% python3 -q
>>> import numpy as np
>>> import numpy.linalg as la
>>> np.set_printoptions(precision=2, suppress=True, linewidth=120, legacy="1.25")
>>> def rd(a):
...     return np.round(a, 2) + 0
... 
>>> f = np.array([-2, -2, 1]) + 0.5
>>> mat = np.eye(3) - 2 * np.outer(f, f) / (f @ f)
>>> rd(mat)
array([[ 0.33, -0.67,  0.67],
       [-0.67,  0.33,  0.67],
       [ 0.67,  0.67,  0.33]])
>>> f = np.array([-2, -2, -3])
>>> M2 = mat + np.outer(f, np.eye(3)[2])
>>> la.matrix_rank(la.inv(M2) - la.inv(mat), tol=1e-8)
1
>>> rd(M2)
array([[ 0.33, -0.67, -1.33],
       [-0.67,  0.33, -1.33],
       [ 0.67,  0.67, -2.67]])
>>> rd(la.det(M2) / la.det(mat)), rd(1 + la.solve(mat, f)[2])
(-2.67, -2.67)
>>> la.matrix_rank(M2 - mat)
1
>>> x0 = np.array([2, 1, 2])
>>> rd(np.abs(la.eigvals(mat)))
array([1., 1., 1.])
>>> rd(mat.T @ (mat @ x0))
array([2., 1., 2.])
>>> m1 = np.load("m.npy")
>>> print(m1)
[[1.   0.5  0.25 0.12 0.06 0.03]
 [0.5  1.   0.5  0.25 0.12 0.06]
 [0.25 0.5  1.   0.5  0.25 0.12]
 [0.12 0.25 0.5  1.   0.5  0.25]
 [0.06 0.12 0.25 0.5  1.   0.5 ]
 [0.03 0.06 0.12 0.25 0.5  1.  ]]
>>> T = np.stack([m1, 2 * m1, m1[::-1]])
>>> la.matrix_rank(T.reshape(3, -1))
2
>>> (T @ m1.T).shape
(3, 6, 6)
>>> print(rd(la.norm(T, axis=(1, 2))))
[3.02 6.03 3.02]
>>> print(la.matrix_rank(T))
[6 6 6]
>>> print(rd(T.sum(axis=0)))
[[3.03 1.56 0.87 0.61 0.68 1.09]
 [1.56 3.12 1.75 1.25 1.36 0.68]
 [0.87 1.75 3.5  2.5  1.25 0.61]
 [0.61 1.25 2.5  3.5  1.75 0.87]
 [0.68 1.36 1.25 1.75 3.12 1.56]
 [1.09 0.68 0.61 0.87 1.56 3.03]]
>>> vals, V = la.eigh(m1)
>>> x0 = np.array([2, 1, 2, 3, 2, 1])
>>> print(x0 @ m1 @ x0)
51.12
>>> rd(V * np.abs(vals) @ V.T)
array([[1.  , 0.5 , 0.25, 0.12, 0.06, 0.03],
       [0.5 , 1.  , 0.5 , 0.25, 0.12, 0.06],
       [0.25, 0.5 , 1.  , 0.5 , 0.25, 0.12],
       [0.12, 0.25, 0.5 , 1.  , 0.5 , 0.25],
       [0.06, 0.12, 0.25, 0.5 , 1.  , 0.5 ],
       [0.03, 0.06, 0.12, 0.25, 0.5 , 1.  ]])
>>> np.abs(m1).sum(axis=1).max(), rd(np.abs(vals).max())
(2.62, 2.39)
>>> print(rd(V * np.sqrt(vals) @ V.T))
[[0.96 0.25 0.09 0.04 0.02 0.01]
 [0.25 0.93 0.24 0.09 0.04 0.02]
 [0.09 0.24 0.93 0.24 0.09 0.04]
 [0.04 0.09 0.24 0.93 0.24 0.09]
 [0.02 0.04 0.09 0.24 0.93 0.25]
 [0.01 0.02 0.04 0.09 0.25 0.96]]
>>> rd(V * np.maximum(vals, 0) @ V.T)
array([[1.  , 0.5 , 0.25, 0.12, 0.06, 0.03],
       [0.5 , 1.  , 0.5 , 0.25, 0.12, 0.06],
       [0.25, 0.5 , 1.  , 0.5 , 0.25, 0.12],
       [0.12, 0.25, 0.5 , 1.  , 0.5 , 0.25],
       [0.06, 0.12, 0.25, 0.5 , 1.  , 0.5 ],
       [0.03, 0.06, 0.12, 0.25, 0.5 , 1.  ]])
>>> Lm = la.cholesky(m1)
>>> print(rd(np.diag(Lm) ** 2))
[1.   0.75 0.75 0.75 0.75 0.75]
>>> rd(np.prod(np.diag(Lm)) ** 2), rd(la.det(m1))
(0.24, 0.24)
>>> f = np.array([1, -2])
>>> rd(np.array([np.convolve(row, f, "same") for row in m1]))
array([[ 1.  , -1.5 , -0.75, -0.38, -0.18, -0.09],
       [ 0.5 ,  0.  , -1.5 , -0.75, -0.38, -0.18],
       [ 0.25,  0.  ,  0.  , -1.5 , -0.75, -0.38],
       [ 0.12,  0.01,  0.  ,  0.  , -1.5 , -0.75],
       [ 0.06,  0.  ,  0.01,  0.  ,  0.  , -1.5 ],
       [ 0.03,  0.  ,  0.  ,  0.01,  0.  ,  0.  ]])
>>> rd(np.convolve(m1[3], f))
array([ 0.12,  0.01,  0.  ,  0.  , -1.5 , -0.75, -0.5 ])
>>> print(rd(np.correlate(m1[3], m1[4], "full")))
[0.06 0.24 0.56 1.16 1.58 1.29 0.82 0.4  0.18 0.06 0.02]
>>> rd(np.cross(m1[3, :3], m1[4, :3]))
array([0., 0., 0.])
>>> np.polyval(f, m1[3])
array([-1.88, -1.75, -1.5 , -1.  , -1.5 , -1.75])
>>> M2 = la.invert(m1)
Traceback (most recent call last):
  File "<python-input-40>", line 1, in <module>
    M2 = la.invert(m1)
         ^^^^^^^^^
AttributeError: module 'numpy.linalg' has no attribute 'invert'
>>> M2 = la.inv(m1)
>>> (np.abs(M2) > 1e-9).astype(int)
array([[1, 1, 1, 1, 1, 1],
       [1, 1, 1, 1, 1, 1],
       [1, 1, 1, 1, 1, 1],
       [1, 1, 1, 1, 1, 1],
       [1, 1, 1, 1, 1, 1],
       [1, 1, 1, 1, 1, 1]])
>>> rd(m1 @ M2)
array([[1., 0., 0., 0., 0., 0.],
       [0., 1., 0., 0., 0., 0.],
       [0., 0., 1., 0., 0., 0.],
       [0., 0., 0., 1., 0., 0.],
       [0., 0., 0., 0., 1., 0.],
       [0., 0., 0., 0., 0., 1.]])
>>> rd(la.slogdet(m1)[0])
1.0
>>> feats = np.loadtxt("block5.csv", delimiter=",")
>>> print(feats)
[[ 1. -1.  1. -1.  1. -1.  1. -1.]
 [ 1. -1. -1.  1. -1.  1.  1. -1.]
 [ 1.  1.  1.  1. -1. -1. -1. -1.]]
>>> f = np.array([-1, -1])
>>> np.polyval(f, feats[2])
array([-2., -2., -2., -2.,  0.,  0.,  0.,  0.])
>>> np.cross(feats[2, :3], feats[1, :3])
array([ 0.,  2., -2.])
>>> np.array([np.convolve(row, f, "same") for row in feats])
array([[-1.,  0.,  0.,  0.,  0.,  0.,  0.,  0.],
       [-1.,  0.,  2.,  0.,  0.,  0., -2.,  0.],
       [-1., -2., -2., -2.,  0.,  2.,  2.,  2.]])
>>> feats - feats[0]
array([[ 0.,  0.,  0.,  0.,  0.,  0.,  0.,  0.],
       [ 0.,  0., -2.,  2., -2.,  2.,  0.,  0.],
       [ 0.,  2.,  0.,  2., -2.,  0., -2.,  0.]])
>>> print(rd(la.svd(feats, compute_uv=False)))
[2.83 2.83 2.83]
>>> feats[:, 8]
Traceback (most recent call last):
  File "<python-input-53>", line 1, in <module>
    feats[:, 8]
    ~~~~~^^^^^^
IndexError: index 8 is out of bounds for axis 1 with size 8
>>> np.unravel_index(np.abs(feats).argmax(), feats.shape)
(0, 0)
